% python3 -q
>>> import numpy as np
>>> from numpy import linalg as LA
>>> np.set_printoptions(precision=2, suppress=True, linewidth=120, legacy="1.25")
>>> E = np.array([[2, 0, 2, 0], [6, 1, 3, 0], [3, 1, 8, 0], [0, 0, 0, 6]])
>>> # 2 groups of indices that never mix
>>> w1 = np.array([[-2, -2, -2], [-2, 1, 3], [-1, -3, 2], [0, -3, 1]])
>>> coef = np.array([-4, 0, 3])
>>> act = np.maximum(E @ w1 + coef, 0)
>>> (act > 0).mean(axis=0)
array([0.  , 0.  , 0.75])
>>> (act > 0).astype(int)
array([[0, 0, 1],
       [0, 0, 0],
       [0, 0, 1],
       [0, 0, 1]])
>>> LA.matrix_rank(act)
1
>>> cent = np.array([[1, 2], [0, 1], [3, 1]])
>>> w1 @ cent
array([[-8, -8],
       [ 7,  0],
       [ 5, -3],
       [ 3, -2]])
>>> (act @ cent).round(6).argmax(axis=1)
array([0, 0, 0, 0])
>>> act @ cent
array([[ 9,  3],
       [ 0,  0],
       [48, 16],
       [27,  9]])
>>> X = np.loadtxt("x.csv", delimiter=",")
>>> X
array([[-0.2 ,  0.4 , -1.4 ,  0.  , -1.5 , -0.03,  0.8 , -0.1 ],
       [ 1.5 , -0.6 , -1.8 , -0.3 , -0.8 , -0.58,  0.2 , -1.7 ],
       [-0.2 ,  1.6 ,  0.5 ,  0.5 ,  0.3 ,  0.95, -0.3 ,  1.2 ],
       [ 0.2 , -0.2 , -0.3 ,  0.2 ,  0.5 ,  0.37,  0.5 , -0.7 ],
       [ 1.  ,  0.  , -0.3 , -0.3 ,  0.4 , -0.68,  1.4 , -0.6 ],
       [ 0.3 ,  1.2 , -1.1 ,  0.4 ,  0.5 ,  0.83, -1.1 , -0.3 ],
       [-0.1 ,  0.4 ,  0.1 ,  0.5 , -1.7 ,  0.96, -0.9 ,  1.5 ],
       [ 1.2 , -2.1 ,  0.  ,  1.1 , -1.  ,  2.26, -0.7 ,  0.3 ],
       [-0.5 ,  1.3 ,  0.7 , -0.7 , -1.1 , -1.3 , -1.1 ,  0.7 ],
       [-0.3 ,  0.6 , -1.5 ,  1.1 , -1.1 ,  2.11, -0.6 ,  0.2 ],
       [ 0.  ,  0.6 , -0.2 , -0.3 ,  0.2 , -0.73, -1.2 ,  0.4 ],
       [ 0.2 ,  0.  ,  0.5 , -0.1 ,  0.7 , -0.2 ,  0.4 ,  0.5 ],
       [ 0.7 , -1.3 , -0.8 ,  0.1 ,  0.  ,  0.01,  1.1 ,  0.4 ],
       [-0.2 ,  0.5 , -0.6 , -0.1 , -0.3 , -0.31, -1.2 ,  1.  ],
       [-0.8 , -1.4 ,  1.  , -0.8 ,  0.8 , -1.64,  0.5 , -0.1 ],
       [ 0.1 , -0.8 ,  0.1 , -0.7 ,  0.7 , -1.46, -1.9 , -0.1 ],
       [-1.2 ,  1.3 ,  0.7 ,  0.8 ,  1.5 ,  1.6 , -0.4 ,  0.8 ],
       [-0.5 ,  0.3 ,  2.1 ,  1.  , -1.3 ,  2.14, -0.8 ,  0.7 ],
       [-0.3 , -0.4 ,  0.6 , -0.3 , -0.3 , -0.71,  1.1 , -0.1 ],
       [ 1.9 ,  0.2 ,  0.6 ,  1.5 , -1.2 ,  3.06,  1.5 , -0.6 ],
       [ 0.3 ,  0.  , -0.9 ,  2.2 ,  1.8 ,  4.19,  0.3 , -0.1 ],
       [-0.9 ,  0.  , -1.3 ,  0.7 , -2.1 ,  1.54,  1.  ,  1.2 ],
       [ 0.2 , -0.5 , -0.1 ,  1.9 , -0.9 ,  3.62,  0.4 , -0.2 ],
       [-0.7 ,  0.1 , -1.2 , -0.1 , -0.4 , -0.28,  0.9 ,  0.9 ],
       [ 0.  , -1.7 , -0.2 , -0.5 ,  1.  , -0.91,  0.  , -2.  ],
       [ 0.3 ,  1.5 ,  1.5 , -0.5 ,  0.7 , -0.94, -2.  ,  0.1 ],
       [-0.6 , -0.7 , -1.1 , -0.4 , -0.1 , -1.  , -0.1 ,  0.1 ],
       [-1.5 , -0.8 , -1.1 , -0.9 , -0.6 , -1.72,  0.8 ,  0.9 ]])
>>> x = np.array([2, 1, 2, 0, 2, 2, 0, 2])
>>> (X @ x).argmax()
20
>>> np.sign((X @ x).round(6))
array([-1., -1.,  1., -1., -1.,  1.,  1.,  1., -1., -1., -1.,  1., -1., -1., -1., -1.,  1.,  1., -1.,  1.,  1., -1.,
        1., -1., -1.,  1., -1., -1.])
>>> LA.norm(X @ x) <= LA.norm(X, 2) * LA.norm(x) + 1e-9
True
